>>> import numpy as np
>>> np.set_printoptions(precision=1, suppress=True, linewidth=200, sign=" ")
>>> m1 = np.loadtxt("arr.csv", delimiter=",")
>>> print(m1)
[[-0.1 -0.5 -0.7 -0.5 -1.8]
 [-0.3  0.2 -1.9 -1.7 -0.8]
 [ 0.1  0.5 -0.2 -0.8  0.9]
 [ 1.1  0.  -1.   1.  -0.8]
 [ 0.6  0.4  0.  -0.7 -1.1]
 [-1.9  0.6  0.8 -0.4  1. ]
 [-1.4  0.3  0.9 -0.3  0.5]
 [ 0.  -0.9 -0.5  0.6 -1.4]
 [ 1.4 -1.3  0.6 -0.5  0.7]
 [-0.9 -0.4  0.2  0.4  0.9]
 [ 0.3 -0.4 -1.3  0.5 -0.3]
 [ 0.2 -0.6  0.6 -1.  -0.3]
 [-3.   1.4 -0.2 -0.8 -0.9]
 [ 0.   0.2  0.2 -0.2 -1.1]
 [ 2.3 -0.1  0.4 -0.5  2.7]
 [-0.1  0.7  0.4 -0.7  2. ]
 [ 0.9  0.4  0.2 -0.9  0.9]
 [ 1.   0.7  1.5  1.5  0.2]
 [-0.4  0.  -1.7  1.9  0.9]
 [-1.   0.4  2.   0.4  0.1]
 [-0.2  0.5  2.2  0.8 -0.4]
 [ 0.  -1.1  0.  -1.  -1.5]
 [ 0.6 -0.7 -1.4 -0.1  0.5]
 [ 0.   0.5 -0.9 -0.2 -0.9]
 [ 1.   1.7 -0.2 -0.1 -0.6]
 [-2.3 -0.1 -0.8 -0.1 -0.4]
 [ 0.1  1.4 -0.7 -2.2 -0.7]
 [ 1.2 -1.8 -1.   1.2 -2.8]
 [-1.2  0.1  1.1  1.1  0.9]
 [-0.6  0.2 -0.7  0.3  2.3]
 [-1.  -3.   3.   2.   1. ]]
>>> hat = m1 @ np.linalg.solve(m1.T @ m1, m1.T)
>>> print(np.round(np.linalg.eigvalsh(hat), 1) + 0)
[ 0.  0.  0.  0.  0.  0.  0.  0.  0.  0.  0.  0.  0.  0.  0.  0.  0.  0.  0.  0.  0.  0.  0.  0.  0.  0.  1.  1.  1.  1.  1.]
>>> print(np.allclose(hat @ hat, hat))
True
>>> print(np.round(hat @ m1[:, 1], 1) + 0)
[-0.5  0.2  0.5  0.   0.4  0.6  0.3 -0.9 -1.3 -0.4 -0.4 -0.6  1.4  0.2 -0.1  0.7  0.4  0.7  0.   0.4  0.5 -1.1 -0.7  0.5  1.7 -0.1  1.4 -1.8  0.1  0.2 -3. ]
>>> Z = np.array([[2, 2, 1, 1, 0], [0, 2, 0, 1, 1]])
>>> mat = np.repeat(Z, 22 // 2, axis=0)
>>> rng = np.random.default_rng(36)
>>> mat = mat + 0.1 * rng.normal(size=mat.shape)
>>> print(mat.round(1) + 0)
[[ 1.9  2.   1.   1.   0.1]
 [ 2.   2.   1.   0.9  0. ]
 [ 2.1  2.   0.9  0.9  0.2]
 [ 1.9  1.9  0.9  1.   0. ]
 [ 1.9  2.   1.   1.  -0.1]
 [ 2.   2.   0.9  0.9  0.1]
 [ 2.1  2.1  1.   1.1  0. ]
 [ 2.   2.   1.1  0.9  0. ]
 [ 2.2  2.   0.8  1.1  0.1]
 [ 1.9  1.9  0.9  1.   0.1]
 [ 2.1  1.9  1.1  0.9  0. ]
 [ 0.   2.  -0.1  1.2  1. ]
 [ 0.1  1.9  0.1  1.   1. ]
 [ 0.1  1.9  0.   1.   1.1]
 [ 0.1  2.  -0.1  1.   1.1]
 [ 0.1  1.9 -0.2  0.9  1. ]
 [ 0.1  1.9  0.   1.1  0.9]
 [ 0.1  2.2  0.1  1.2  1. ]
 [-0.1  2.2  0.1  1.1  1. ]
 [-0.1  2.   0.   0.9  1. ]
 [ 0.   2.  -0.2  0.8  1. ]
 [ 0.   1.9  0.2  0.9  1.1]]
>>> x0 = np.array([3, -1, -2, 1, -3])
>>> y = mat @ x0
>>> print(np.linalg.solve(mat.T @ mat, mat.T @ y))
[ 3. -1. -2.  1. -3.]
>>> try:
...     np.linalg.solve(mat, y)
... except np.linalg.LinAlgError as e:
...     print(repr(e))
... 
LinAlgError('Last 2 dimensions of the array must be square')
>>> print(np.linalg.lstsq(mat, y)[0])
[ 3. -1. -2.  1. -3.]
>>> y = y + 0.1 * rng.normal(size=22)
>>> print(y)
[ 2.4  2.8  2.8  3.2  3.1  2.7  3.4  2.8  3.7  2.6  3.1 -3.7 -3.8 -3.9 -3.6 -3.6 -3.1 -4.  -4.7 -4.4 -3.8 -4.4]
>>> coef, *_ = np.linalg.lstsq(mat, y)
>>> print([round(float(np.linalg.norm(np.linalg.solve(mat.T @ mat + lam * np.eye(5), mat.T @ y))), 2) for lam in (0, 1, 10, 100)])
[4.52, 3.0, 2.26, 0.68]
>>> print(coef.round())
[ 3. -1. -2.  1. -2.]
>>> q, r_ = np.linalg.qr(mat)
>>> print(q.shape, r_.shape)
(22, 5) (5, 5)
>>> print(round(float(np.trace(q @ q.T)), 1))
5.0
>>> print(np.abs(np.diag(r_)))
[ 6.7  6.4  0.5  0.4  0.4]
>>> print(np.round(q @ r_, 1) + 0)
[[ 1.9  2.   1.   1.   0.1]
 [ 2.   2.   1.   0.9  0. ]
 [ 2.1  2.   0.9  0.9  0.2]
 [ 1.9  1.9  0.9  1.   0. ]
 [ 1.9  2.   1.   1.  -0.1]
 [ 2.   2.   0.9  0.9  0.1]
 [ 2.1  2.1  1.   1.1  0. ]
 [ 2.   2.   1.1  0.9  0. ]
 [ 2.2  2.   0.8  1.1  0.1]
 [ 1.9  1.9  0.9  1.   0.1]
 [ 2.1  1.9  1.1  0.9  0. ]
 [ 0.   2.  -0.1  1.2  1. ]
 [ 0.1  1.9  0.1  1.   1. ]
 [ 0.1  1.9  0.   1.   1.1]
 [ 0.1  2.  -0.1  1.   1.1]
 [ 0.1  1.9 -0.2  0.9  1. ]
 [ 0.1  1.9  0.   1.1  0.9]
 [ 0.1  2.2  0.1  1.2  1. ]
 [-0.1  2.2  0.1  1.1  1. ]
 [-0.1  2.   0.   0.9  1. ]
 [ 0.   2.  -0.2  0.8  1. ]
 [ 0.   1.9  0.2  0.9  1.1]]
>>> print(np.round(q.T @ q, 1) + 0)
[[ 1.  0.  0.  0.  0.]
 [ 0.  1.  0.  0.  0.]
 [ 0.  0.  1.  0.  0.]
 [ 0.  0.  0.  1.  0.]
 [ 0.  0.  0.  0.  1.]]
>>> print(np.allclose(r_.T @ r_, mat.T @ mat))
True
>>> print(r_.round(1) + 0)
[[-6.7 -6.7 -3.2 -3.3 -0.2]
 [ 0.  -6.4  0.1 -3.3 -3.4]
 [ 0.   0.   0.5  0.  -0.2]
 [ 0.   0.   0.  -0.4  0. ]
 [ 0.   0.   0.   0.   0.4]]
